% python3 -q
>>> import numpy as np
>>> np.set_printoptions(suppress=True, linewidth=120)
>>> mat = np.loadtxt("out19.csv", delimiter=",")
>>> print(mat)
[[1. 0. 0. 0. 0. 0. 0. 0. 0. 0. 0.]
 [1. 1. 0. 0. 0. 0. 0. 0. 0. 0. 0.]
 [0. 0. 1. 0. 0. 0. 0. 0. 0. 0. 0.]
 [0. 0. 0. 1. 0. 0. 0. 0. 0. 0. 0.]
 [0. 1. 0. 1. 1. 0. 0. 0. 0. 0. 0.]
 [1. 0. 0. 3. 0. 1. 0. 0. 0. 0. 0.]
 [3. 0. 2. 1. 1. 0. 1. 0. 0. 0. 0.]
 [3. 1. 0. 0. 2. 0. 1. 1. 0. 0. 0.]
 [1. 3. 3. 3. 1. 0. 0. 3. 1. 0. 0.]
 [1. 0. 2. 1. 1. 3. 3. 2. 1. 1. 0.]
 [1. 1. 3. 0. 3. 3. 1. 2. 2. 1. 1.]]
>>> print(np.prod(np.diag(mat)), np.round(np.linalg.det(mat), 3))
1.0 1.0
>>> print(np.round(np.sort(np.linalg.eigvals(mat)), 3))
[1. 1. 1. 1. 1. 1. 1. 1. 1. 1. 1.]
>>> print(np.round(np.linalg.det(mat), 3))
1.0
>>> print(np.round(np.linalg.matrix_power(mat, 4), 3))
[[  1.   0.   0.   0.   0.   0.   0.   0.   0.   0.   0.]
 [  4.   1.   0.   0.   0.   0.   0.   0.   0.   0.   0.]
 [  0.   0.   1.   0.   0.   0.   0.   0.   0.   0.   0.]
 [  0.   0.   0.   1.   0.   0.   0.   0.   0.   0.   0.]
 [  6.   4.   0.   4.   1.   0.   0.   0.   0.   0.   0.]
 [  4.   0.   0.  12.   0.   1.   0.   0.   0.   0.   0.]
 [ 16.   6.   8.  10.   4.   0.   1.   0.   0.   0.   0.]
 [ 45.  20.  12.  22.  14.   0.   4.   1.   0.   0.   0.]
 [134.  63.  36.  57.  52.   0.  18.  12.   1.   0.   0.]
 [222.  88.  84. 151.  87.  12.  36.  26.   4.   1.   0.]
 [368. 171. 140. 250. 162.  30.  69.  68.  14.   4.   1.]]
>>> print((mat - mat.T) / 2)
[[ 0.  -0.5  0.   0.   0.  -0.5 -1.5 -1.5 -0.5 -0.5 -0.5]
 [ 0.5  0.   0.   0.  -0.5  0.   0.  -0.5 -1.5  0.  -0.5]
 [ 0.   0.   0.   0.   0.   0.  -1.   0.  -1.5 -1.  -1.5]
 [ 0.   0.   0.   0.  -0.5 -1.5 -0.5  0.  -1.5 -0.5  0. ]
 [ 0.   0.5  0.   0.5  0.   0.  -0.5 -1.  -0.5 -0.5 -1.5]
 [ 0.5  0.   0.   1.5  0.   0.   0.   0.   0.  -1.5 -1.5]
 [ 1.5  0.   1.   0.5  0.5  0.   0.  -0.5  0.  -1.5 -0.5]
 [ 1.5  0.5  0.   0.   1.   0.   0.5  0.  -1.5 -1.  -1. ]
 [ 0.5  1.5  1.5  1.5  0.5  0.   0.   1.5  0.  -0.5 -1. ]
 [ 0.5  0.   1.   0.5  0.5  1.5  1.5  1.   0.5  0.  -0.5]
 [ 0.5  0.5  1.5  0.   1.5  1.5  0.5  1.   1.   0.5  0. ]]
>>> print(np.diff(mat, axis=0))
[[ 0.  1.  0.  0.  0.  0.  0.  0.  0.  0.  0.]
 [-1. -1.  1.  0.  0.  0.  0.  0.  0.  0.  0.]
 [ 0.  0. -1.  1.  0.  0.  0.  0.  0.  0.  0.]
 [ 0.  1.  0.  0.  1.  0.  0.  0.  0.  0.  0.]
 [ 1. -1.  0.  2. -1.  1.  0.  0.  0.  0.  0.]
 [ 2.  0.  2. -2.  1. -1.  1.  0.  0.  0.  0.]
 [ 0.  1. -2. -1.  1.  0.  0.  1.  0.  0.  0.]
 [-2.  2.  3.  3. -1.  0. -1.  2.  1.  0.  0.]
 [ 0. -3. -1. -2.  0.  3.  3. -1.  0.  1.  0.]
 [ 0.  1.  1. -1.  2.  0. -2.  0.  1.  0.  1.]]
>>> print(mat - mat[0])
[[ 0.  0.  0.  0.  0.  0.  0.  0.  0.  0.  0.]
 [ 0.  1.  0.  0.  0.  0.  0.  0.  0.  0.  0.]
 [-1.  0.  1.  0.  0.  0.  0.  0.  0.  0.  0.]
 [-1.  0.  0.  1.  0.  0.  0.  0.  0.  0.  0.]
 [-1.  1.  0.  1.  1.  0.  0.  0.  0.  0.  0.]
 [ 0.  0.  0.  3.  0.  1.  0.  0.  0.  0.  0.]
 [ 2.  0.  2.  1.  1.  0.  1.  0.  0.  0.  0.]
 [ 2.  1.  0.  0.  2.  0.  1.  1.  0.  0.  0.]
 [ 0.  3.  3.  3.  1.  0.  0.  3.  1.  0.  0.]
 [ 0.  0.  2.  1.  1.  3.  3.  2.  1.  1.  0.]
 [ 0.  1.  3.  0.  3.  3.  1.  2.  2.  1.  1.]]
>>> print(np.count_nonzero(mat))
47
>>> mat[:, 11]
Traceback (most recent call last):
  File "<python-input-12>", line 1, in <module>
    mat[:, 11]
    ~~~^^^^^^^
IndexError: index 11 is out of bounds for axis 1 with size 11
>>> rng = np.random.default_rng(5352)
>>> labels = rng.permutation(11)
>>> Y = mat[:, labels] * rng.choice([-1, 1], 11)
>>> print(Y)
[[ 0. -0. -0.  0. -0.  0. -0.  0. -0.  0. -1.]
 [ 0. -0. -0.  0. -0.  0. -0.  0. -1.  0. -1.]
 [ 0. -0. -0.  0. -1.  0. -0.  0. -0.  0. -0.]
 [ 0. -0. -0.  0. -0.  0. -1.  0. -0.  0. -0.]
 [ 0. -1. -0.  0. -0.  0. -1.  0. -1.  0. -0.]
 [ 1. -0. -0.  0. -0.  0. -3.  0. -0.  0. -1.]
 [ 0. -1. -0.  0. -2.  0. -1.  1. -0.  0. -3.]
 [ 0. -2. -0.  0. -0.  0. -0.  1. -1.  1. -3.]
 [ 0. -1. -1.  0. -3.  0. -3.  0. -3.  3. -1.]
 [ 3. -1. -1.  0. -2.  1. -1.  3. -0.  2. -1.]
 [ 3. -3. -2.  1. -3.  1. -0.  1. -1.  2. -1.]]
>>> left, _, vt = np.linalg.svd(mat.T @ Y)
>>> print(labels)
[ 5  4  8 10  2  9  3  6  1  7  0]
>>> print(np.round(left @ vt, 3) + 0)
[[ 0.  0.  0.  0.  0.  0.  0.  0.  0.  0. -1.]
 [ 0.  0.  0.  0.  0.  0.  0.  0. -1.  0.  0.]
 [ 0.  0.  0.  0. -1.  0.  0.  0.  0.  0.  0.]
 [ 0.  0.  0.  0.  0.  0. -1.  0.  0.  0.  0.]
 [ 0. -1.  0.  0.  0.  0.  0.  0.  0.  0.  0.]
 [ 1.  0.  0.  0.  0.  0.  0.  0.  0.  0.  0.]
 [ 0.  0.  0.  0.  0.  0.  0.  1.  0.  0.  0.]
 [ 0.  0.  0.  0.  0.  0.  0.  0.  0.  1.  0.]
 [ 0.  0. -1.  0.  0.  0.  0.  0.  0.  0.  0.]
 [ 0.  0.  0.  0.  0.  1.  0.  0.  0.  0.  0.]
 [ 0.  0.  0.  1.  0.  0.  0.  0.  0.  0.  0.]]
>>> u, r1 = Y[4], Y[7]
>>> print(u @ u)
3.0
>>> print(u @ r1)
3.0
>>> p = (u @ r1) / (u @ u) * u
>>> print(r1 - p)
[ 0. -1.  0.  0.  0.  0.  1.  1.  0.  1. -3.]
>>> print(p)
[ 0. -1. -0.  0. -0.  0. -1.  0. -1.  0. -0.]
>>> data = np.diag(np.array([-1, 1, -2, -2, -2, 1, -1, -2, 2, 1]))
>>> print(data)
[[-1  0  0  0  0  0  0  0  0  0]
 [ 0  1  0  0  0  0  0  0  0  0]
 [ 0  0 -2  0  0  0  0  0  0  0]
 [ 0  0  0 -2  0  0  0  0  0  0]
 [ 0  0  0  0 -2  0  0  0  0  0]
 [ 0  0  0  0  0  1  0  0  0  0]
 [ 0  0  0  0  0  0 -1  0  0  0]
 [ 0  0  0  0  0  0  0 -2  0  0]
 [ 0  0  0  0  0  0  0  0  2  0]
 [ 0  0  0  0  0  0  0  0  0  1]]
>>> print(data[4] @ data[3])
0
>>> print(np.round(np.linalg.norm(data[4] - data[3]), 3))
2.828
>>> print(round(float(np.linalg.norm(data, "nuc")), 3))
15.0
>>> print(np.round(np.linalg.norm(data[4], 1), 3), np.round(np.linalg.norm(data[4], np.inf), 3))
2.0 2.0
>>> print(np.round(np.linalg.norm(data) ** 2 / np.linalg.norm(data, 2) ** 2, 3))
6.25
>>> theta = np.radians(30)
>>> r_ = np.eye(11)
>>> r_[8, 8] = r_[3, 3] = np.cos(theta)
>>> r_[8, 3], r_[3, 8] = -np.sin(theta), np.sin(theta)
>>> print(r_.round(3))
[[ 1.     0.     0.     0.     0.     0.     0.     0.     0.     0.     0.   ]
 [ 0.     1.     0.     0.     0.     0.     0.     0.     0.     0.     0.   ]
 [ 0.     0.     1.     0.     0.     0.     0.     0.     0.     0.     0.   ]
 [ 0.     0.     0.     0.866  0.     0.     0.     0.     0.5    0.     0.   ]
 [ 0.     0.     0.     0.     1.     0.     0.     0.     0.     0.     0.   ]
 [ 0.     0.     0.     0.     0.     1.     0.     0.     0.     0.     0.   ]
 [ 0.     0.     0.     0.     0.     0.     1.     0.     0.     0.     0.   ]
 [ 0.     0.     0.     0.     0.     0.     0.     1.     0.     0.     0.   ]
 [ 0.     0.     0.    -0.5    0.     0.     0.     0.     0.866  0.     0.   ]
 [ 0.     0.     0.     0.     0.     0.     0.     0.     0.     1.     0.   ]
 [ 0.     0.     0.     0.     0.     0.     0.     0.     0.     0.     1.   ]]
>>> Y = mat @ r_.T
>>> print(np.round(np.linalg.svd(mat, compute_uv=False), 3), np.round(np.linalg.svd(Y, compute_uv=False), 3))
[10.035  4.743  4.063  3.344  2.148  1.943  1.022  0.793  0.204  0.055  0.041] [10.035  4.743  4.063  3.344  2.148  1.943  1.022  0.793  0.204  0.055  0.041]
>>> print(np.round(np.abs(Y - mat).max(axis=0), 3))
[0.    0.    0.    1.    0.    0.    0.    0.    1.634 0.    0.   ]
>>> print([int(np.linalg.matrix_rank(np.linalg.matrix_power(data, p))) for p in range(1, 11)])
[10, 10, 10, 10, 10, 10, 10, 10, 10, 10]
>>> print(data @ data)
[[1 0 0 0 0 0 0 0 0 0]
 [0 1 0 0 0 0 0 0 0 0]
 [0 0 4 0 0 0 0 0 0 0]
 [0 0 0 4 0 0 0 0 0 0]
 [0 0 0 0 4 0 0 0 0 0]
 [0 0 0 0 0 1 0 0 0 0]
 [0 0 0 0 0 0 1 0 0 0]
 [0 0 0 0 0 0 0 4 0 0]
 [0 0 0 0 0 0 0 0 4 0]
 [0 0 0 0 0 0 0 0 0 1]]
>>> print(np.prod(np.diag(data)), round(np.linalg.det(data), 3))
32 32.0
>>> print(np.round(np.sort(np.linalg.eigvals(data)), 3))
[-2. -2. -2. -2. -1. -1.  1.  1.  1.  2.]
>>> M = np.loadtxt("arr.csv", delimiter=",")
>>> print(M)
[[  4.308  -4.391   1.377]
 [ -1.214   1.158  -0.404]
 [ -6.972   6.97   -2.269]
 [ -8.252   8.11   -2.692]
 [  0.021  -0.042   0.149]
 [ -5.907   5.801  -1.876]
 [ -3.496   3.448  -1.251]
 [  5.897  -5.917   1.955]
 [  9.311  -9.306   3.089]
 [ -2.547   2.616  -0.904]
 [  3.619  -3.644   1.217]
 [  3.041  -3.047   1.101]
 [  2.335  -2.454   0.775]
 [  6.231  -6.305   2.094]
 [ -5.48    5.508  -1.787]
 [-16.289  16.242  -5.439]
 [  2.636  -2.714   0.925]
 [ -6.478   6.382  -1.977]
 [ -4.132   4.276  -1.34 ]
 [ -1.833   1.76   -0.638]
 [  5.916  -5.885   2.007]
 [ -5.806   5.836  -1.93 ]
 [ -7.084   7.085  -2.419]
 [  2.622  -2.524   0.882]
 [ -9.048   9.095  -3.07 ]
 [  8.918  -8.898   2.995]
 [  4.657  -4.79    1.624]
 [ -0.48    0.521  -0.18 ]
 [  1.005  -0.941   0.286]
 [  0.236  -0.109   0.064]
 [ -0.808   0.881  -0.231]
 [  4.218  -4.263   1.362]
 [ -6.25    6.326  -2.09 ]
 [ 12.737 -12.659   4.239]
 [  6.294  -6.255   2.194]
 [  6.242  -6.248   2.035]
 [  2.62   -2.561   0.808]
 [  3.5    -3.446   1.165]
 [ -9.712   9.814  -3.203]
 [  1.413  -1.49    0.493]
 [  5.253  -5.335   1.724]
 [ -0.725   0.694  -0.235]
 [ -2.059   1.917  -0.665]
 [ -3.64    3.772  -1.292]
 [-11.043  11.103  -3.612]]
>>> print(np.argsort(-np.linalg.norm(M, axis=0).round(6), kind="stable")[:3])
[1 0 2]
>>> print(round(np.log10(np.linalg.cond(M))))
2
>>> print(np.linalg.cond(M) > 100)
True
>>> print(np.round(np.linalg.norm(M, 2) / np.linalg.norm(M), 3))
1.0
>>> print(np.round(np.abs(np.linalg.svd(M)[2][-1]), 3))
[0.309 0.563 0.766]
>>> d = np.linalg.norm(M[:, None] - M[None], axis=-1)
>>> print(np.unravel_index(d.round(6).argmax(), d.shape))
(np.int64(15), np.int64(33))
>>> print(np.linalg.matrix_rank(d ** 2))
5
>>> feats = np.loadtxt("sample8.csv", delimiter=",")
>>> print(feats)
[[ -2.   1.   1. -10. -10.   1.   2.  -8.   4.   6. -10.  -7.  -4. -10.  -4.]
 [  3.  -4.  -4.  13.  10.   7.  -4.   1.  -1.  -7.  16.  14.   3.  16.   7.]
 [  1.  -4.  -4.   0.  -2.   7.   2.  -7.   5.   2.   2.   4.   0.   2.  -1.]
 [ -3.   5.   5. -11.  -8.  -8.   2.   1.  -1.   5. -14. -13.  -3. -14.  -5.]
 [  0.   0.   0.  -3.   0.  -6.   6.   6.   0.   3.  -6.  -6.   3.  -6.  -6.]
 [ -3.   9.   9.  -1.   0.  -8. -10.   5.  -9.  -5.  -2.  -5.  -5.  -2.   7.]
 [  3.  -7.  -7.   7.   4.  10.   2.  -5.   5.  -1.  10.  11.   3.  10.   1.]
 [  0.   2.   2.   4.   4.  -2.  -4.   4.  -4.  -4.   4.   2.   0.   4.   4.]
 [ -3.   3.   3. -12. -12.   0.   0.  -9.   3.   6. -12.  -9.  -6. -12.  -3.]]
>>> Y = feats / np.linalg.norm(feats, axis=1, keepdims=True)
>>> G = Y @ Y.T
>>> print((G - 2 * np.eye(9)).round(6).argmax(axis=1))
[8 6 6 8 3 7 1 1 0]
>>> print((np.abs(G) > 0.9).astype(int))
[[1 0 0 0 0 0 0 0 1]
 [0 1 0 1 0 0 0 0 1]
 [0 0 1 0 0 0 0 0 0]
 [0 1 0 1 0 0 1 0 0]
 [0 0 0 0 1 0 0 0 0]
 [0 0 0 0 0 1 0 0 0]
 [0 0 0 1 0 0 1 0 0]
 [0 0 0 0 0 0 0 1 0]
 [1 1 0 0 0 0 0 0 1]]
>>> print(round(float(np.degrees(np.arccos(np.clip(G[8, 2], -1, 1)))), 3))
89.154
